$ ipython --no-banner

In [1]: import numpy as np

In [2]: np.set_printoptions(precision=2, suppress=True, linewidth=160, legacy="1.25")

In [3]: W0 = np.load("block17.npy")

In [4]: W0
Out[4]: 
array([[  7,   3,   0,   6,  -8],
       [ -8,  -2,  -3,   1,  -5],
       [  1,   1,  -6,   3,  -3],
       [  7,   3,   0,   6,  -8],
       [ -1,   1,  -3,   7, -13],
       [ -8,  -2,  -3,   1,  -5],
       [ -8,  -2,  -3,   1,  -5],
       [  4,  -4,   5,  -3,  -9],
       [ -6,   0,   4,   4, -14],
       [  0,   0,   0,   0,   0],
       [ -4,   0,   1,   0,  -4],
       [  0,   0,   0,   0,   0],
       [ -4,   0,   1,   0,  -4],
       [ -1,  -5,  12,  -6, -10],
       [ -7,  -1,  -9,   4,  -8],
       [ 12,   0,  -1,   6, -20],
       [  0,   0,   0,   0,   0],
       [ 11,  -1,   5,   3, -17],
       [  5,  -3,  -1,   0, -12],
       [ -5,  -1,   7,  -3,  -1],
       [  7,   3,   0,   6,  -8],
       [ 11,  -1,   5,   3, -17],
       [  0,   0,   0,   0,   0],
       [ -4,   0,   1,   0,  -4],
       [  5,  -3,  -1,   0, -12],
       [  0,   0,   0,   0,   0],
       [ -5,  -1,   7,  -3,  -1],
       [  0,   0,   0,   0,   0],
       [  7,   3,   0,   6,  -8]])

In [5]: G = np.cov(W0, rowvar=False)

In [6]: np.argsort(-W0.std(axis=0).round(6), kind="stable")
Out[6]: array([0, 4, 2, 3, 1])

In [7]: W0.std(axis=0)
Out[7]: array([5.92, 1.94, 4.07, 3.18, 5.7 ])

In [8]: np.median(W0, axis=0)
Out[8]: array([ 0.,  0.,  0.,  0., -5.])

In [9]: print(np.linalg.eigvalsh(G)[::-1])
[57.85 22.66 16.22  4.65  0.1 ]

In [10]: vec = np.array([4, 0, -3, -2, 1])

In [11]: y = W0 @ vec

In [12]: print(y)
[  8 -30  13   8 -22 -30 -30  -2 -58   0 -23   0 -23 -38 -17  19   0   6  11 -36   8   6   0 -23  11   0 -36   0   8]

In [13]: np.round(np.linalg.pinv(W0) @ W0, 2) + 0
Out[13]: 
array([[1., 0., 0., 0., 0.],
       [0., 1., 0., 0., 0.],
       [0., 0., 1., 0., 0.],
       [0., 0., 0., 1., 0.],
       [0., 0., 0., 0., 1.]])

In [14]: np.round(np.linalg.lstsq(W0, y)[0], 2) + 0
Out[14]: array([ 4.,  0., -3., -2.,  1.])

In [15]: np.round(np.linalg.solve(W0.T @ W0, W0.T @ y), 2) + 0
Out[15]: array([ 4.,  0., -3., -2.,  1.])

In [16]: rng = np.random.default_rng(450)

In [17]: y = y + 0.05 * rng.normal(size=29)

In [18]: y.round(2) + 0
Out[18]: 
array([  7.89, -29.97,  12.99,   8.  , -21.94, -29.97, -30.  ,  -2.02, -57.99,   0.  , -23.03,   0.09, -22.96, -38.05, -16.89,  18.97,  -0.01,   6.01,  11.01,
       -35.98,   8.04,   6.07,   0.02, -22.9 ,  11.05,   0.01, -36.01,   0.05,   8.02])

In [19]: beta, *_ = np.linalg.lstsq(W0, y)

In [20]: beta
Out[20]: array([ 4.  ,  0.01, -3.01, -2.01,  0.99])

In [21]: np.round(W0.T @ (y - W0 @ beta), 2) + 0
Out[21]: array([0., 0., 0., 0., 0.])

In [22]: beta.round()
Out[22]: array([ 4.,  0., -3., -2.,  1.])

In [23]: round(np.linalg.norm(y - W0 @ beta), 2)
Out[23]: 0.23
